% ipython --no-banner

In [1]: import numpy as np

In [2]: from numpy import linalg as LA

In [3]: np.set_printoptions(suppress=True, linewidth=100)

In [4]: r0 = np.array([-1, 3, -1, -1, 1]) + 0.5

In [5]: arr = np.outer(r0, r0) / (r0 @ r0)

In [6]: arr.round(2)
Out[6]: 
array([[ 0.02, -0.11,  0.02,  0.02, -0.05],
       [-0.11,  0.8 , -0.11, -0.11,  0.34],
       [ 0.02, -0.11,  0.02,  0.02, -0.05],
       [ 0.02, -0.11,  0.02,  0.02, -0.05],
       [-0.05,  0.34, -0.05, -0.05,  0.15]])

In [7]: # column 2 repeats column 0

In [8]: np.einsum("ij,ji->", arr, arr)
Out[8]: np.float64(1.0)

In [9]: np.round(LA.eigvals(arr), 2) + 0
Out[9]: array([0., 1., 0., 0., 0.])

In [10]: np.round(np.kron(np.eye(2, dtype=int), arr), 2)
Out[10]: 
array([[ 0.02, -0.11,  0.02,  0.02, -0.05,  0.  , -0.  ,  0.  ,  0.  , -0.  ],
       [-0.11,  0.8 , -0.11, -0.11,  0.34, -0.  ,  0.  , -0.  , -0.  ,  0.  ],
       [ 0.02, -0.11,  0.02,  0.02, -0.05,  0.  , -0.  ,  0.  ,  0.  , -0.  ],
       [ 0.02, -0.11,  0.02,  0.02, -0.05,  0.  , -0.  ,  0.  ,  0.  , -0.  ],
       [-0.05,  0.34, -0.05, -0.05,  0.15, -0.  ,  0.  , -0.  , -0.  ,  0.  ],
       [ 0.  , -0.  ,  0.  ,  0.  , -0.  ,  0.02, -0.11,  0.02,  0.02, -0.05],
       [-0.  ,  0.  , -0.  , -0.  ,  0.  , -0.11,  0.8 , -0.11, -0.11,  0.34],
       [ 0.  , -0.  ,  0.  ,  0.  , -0.  ,  0.02, -0.11,  0.02,  0.02, -0.05],
       [ 0.  , -0.  ,  0.  ,  0.  , -0.  ,  0.02, -0.11,  0.02,  0.02, -0.05],
       [-0.  ,  0.  , -0.  , -0.  ,  0.  , -0.05,  0.34, -0.05, -0.05,  0.15]])

In [11]: round(float(LA.det(2 * arr)), 2), np.round(LA.det(arr), 2)
Out[11]: (0.0, np.float64(0.0))

In [12]: ev, V = LA.eigh(arr)

In [13]: ev.round(2) + 0
Out[13]: array([0., 0., 0., 0., 1.])

In [14]: np.round(V @ np.diag(ev) @ V.T, 2)
Out[14]: 
array([[ 0.02, -0.11,  0.02,  0.02, -0.05],
       [-0.11,  0.8 , -0.11, -0.11,  0.34],
       [ 0.02, -0.11,  0.02,  0.02, -0.05],
       [ 0.02, -0.11,  0.02,  0.02, -0.05],
       [-0.05,  0.34, -0.05, -0.05,  0.15]])

In [15]: np.round(np.abs(V[:, -1]), 2)
Out[15]: array([0.13, 0.9 , 0.13, 0.13, 0.38])

In [16]: np.round(V.T @ arr @ V, 2) + 0
Out[16]: 
array([[0., 0., 0., 0., 0.],
       [0., 0., 0., 0., 0.],
       [0., 0., 0., 0., 0.],
       [0., 0., 0., 0., 0.],
       [0., 0., 0., 0., 1.]])

In [17]: np.round(LA.eigvalsh(arr + 5 * np.eye(5)), 2)
Out[17]: array([5., 5., 5., 5., 6.])

In [18]: (ev > 1e-8).sum(), (ev < -1e-8).sum()
Out[18]: (np.int64(1), np.int64(0))

In [19]: ev.sum(), np.trace(arr)
Out[19]: (np.float64(1.0), np.float64(1.0))

In [20]: K = np.loadtxt("out6.csv", delimiter=",")

In [21]: K.round(2)
Out[21]: 
array([[ 0.01,  0.01, -0.01, -0.01, -0.07, -0.07],
       [ 0.01,  0.01, -0.01, -0.01, -0.07, -0.07],
       [-0.01, -0.01,  0.01,  0.01,  0.07,  0.07],
       [-0.01, -0.01,  0.01,  0.01,  0.07,  0.07],
       [-0.07, -0.07,  0.07,  0.07,  0.48,  0.48],
       [-0.07, -0.07,  0.07,  0.07,  0.48,  0.48]])

In [22]: # a projection of rank 1

In [23]: round(float(np.abs(LA.eigvals(K)).max()), 2)
Out[23]: 1.0

In [24]: LA.determinant(K)
---------------------------------------------------------------------------
AttributeError                            Traceback (most recent call last)
Cell In[24], line 1
----> 1 LA.determinant(K)

AttributeError: module 'numpy.linalg' has no attribute 'determinant'

In [25]: np.round(K @ K, 2)
Out[25]: 
array([[ 0.01,  0.01, -0.01, -0.01, -0.07, -0.07],
       [ 0.01,  0.01, -0.01, -0.01, -0.07, -0.07],
       [-0.01, -0.01,  0.01,  0.01,  0.07,  0.07],
       [-0.01, -0.01,  0.01,  0.01,  0.07,  0.07],
       [-0.07, -0.07,  0.07,  0.07,  0.48,  0.48],
       [-0.07, -0.07,  0.07,  0.07,  0.48,  0.48]])

In [26]: np.trace(K)
Out[26]: np.float64(1.0)

In [27]: np.round((K + K.T) / 2, 2)
Out[27]: 
array([[ 0.01,  0.01, -0.01, -0.01, -0.07, -0.07],
       [ 0.01,  0.01, -0.01, -0.01, -0.07, -0.07],
       [-0.01, -0.01,  0.01,  0.01,  0.07,  0.07],
       [-0.01, -0.01,  0.01,  0.01,  0.07,  0.07],
       [-0.07, -0.07,  0.07,  0.07,  0.48,  0.48],
       [-0.07, -0.07,  0.07,  0.07,  0.48,  0.48]])

In [28]: np.round(LA.det(K), 2)
Out[28]: np.float64(0.0)

In [29]: np.allclose(K, K.T)
Out[29]: True

In [30]: np.round(np.sort(np.abs(LA.eigvals(K))), 2) + 0
Out[30]: array([0., 0., 0., 0., 0., 1.])
